% ipython --no-banner

In [1]: import numpy as np

In [2]: from numpy import linalg as LA

In [3]: np.set_printoptions(precision=2, suppress=True, linewidth=100, sign=" ")

In [4]: out = np.array([[-2, -3, 1, 4], [-1, 5, 1, 5], [5, 3, -1, 3], [-2, 4, 3, -1]])

In [5]: feats = out.T @ out

In [6]: print(feats)
[[ 34   8 -14   4]
 [  8  59  11  18]
 [-14  11  12   3]
 [  4  18   3  51]]

In [7]: q = feats.astype(float).copy()

In [8]: for j in range(4):
   ...:     q[:, j] -= q[:, :j] @ (q[:, :j].T @ q[:, j])
   ...:     q[:, j] /= LA.norm(q[:, j])
   ...: 

In [9]: np.round(q.T @ feats, 2) + 0
Out[9]: 
array([[ 37.84,  17.49, -14.38,  11.68],
       [  0.  ,  60.7 ,  16.06,  30.33],
       [  0.  ,   0.  ,   2.36,   5.09],
       [  0.  ,   0.  ,   0.  ,  43.22]])

In [10]: np.round(q.T @ q, 2) + 0
Out[10]: 
array([[ 1.,  0.,  0.,  0.],
       [ 0.,  1.,  0.,  0.],
       [ 0.,  0.,  1.,  0.],
       [ 0.,  0.,  0.,  1.]])

In [11]: Uu, s, Vt = LA.svd(feats)

In [12]: s
Out[12]: array([ 76.23,  40.58,  37.16,   2.04])

In [13]: out = Uu[:, :3] @ np.diag(s[:3]) @ Vt[:3]

In [14]: out
Out[14]: 
array([[ 33.61,   8.2 , -14.78,   4.  ],
       [  8.2 ,  58.89,  11.4 ,  18.  ],
       [-14.78,  11.4 ,  10.46,   3.01],
       [  4.  ,  18.  ,   3.01,  51.  ]])

In [15]: LA.matrix_rank(out)
Out[15]: np.int64(3)

In [16]: K = np.load("out17.npy")

In [17]: print(K)
[[ 0.21  0.29  0.17  0.33]
 [ 0.08  0.77  0.    0.15]
 [ 0.31  0.38  0.31  0.  ]
 [ 0.3   0.39  0.09  0.22]]

In [18]: f = np.array([4, 3, -5, 5])

In [19]: out = K + np.outer(f, np.eye(4)[1])

In [20]: out
Out[20]: 
array([[ 0.21,  4.29,  0.17,  0.33],
       [ 0.08,  3.77,  0.  ,  0.15],
       [ 0.31, -4.62,  0.31,  0.  ],
       [ 0.3 ,  5.39,  0.09,  0.22]])

In [21]: round(float(LA.det(out) / LA.det(K)), 2), round(1 + LA.solve(K, f)[1], 2)
Out[21]: (-0.1, np.float64(-0.1))
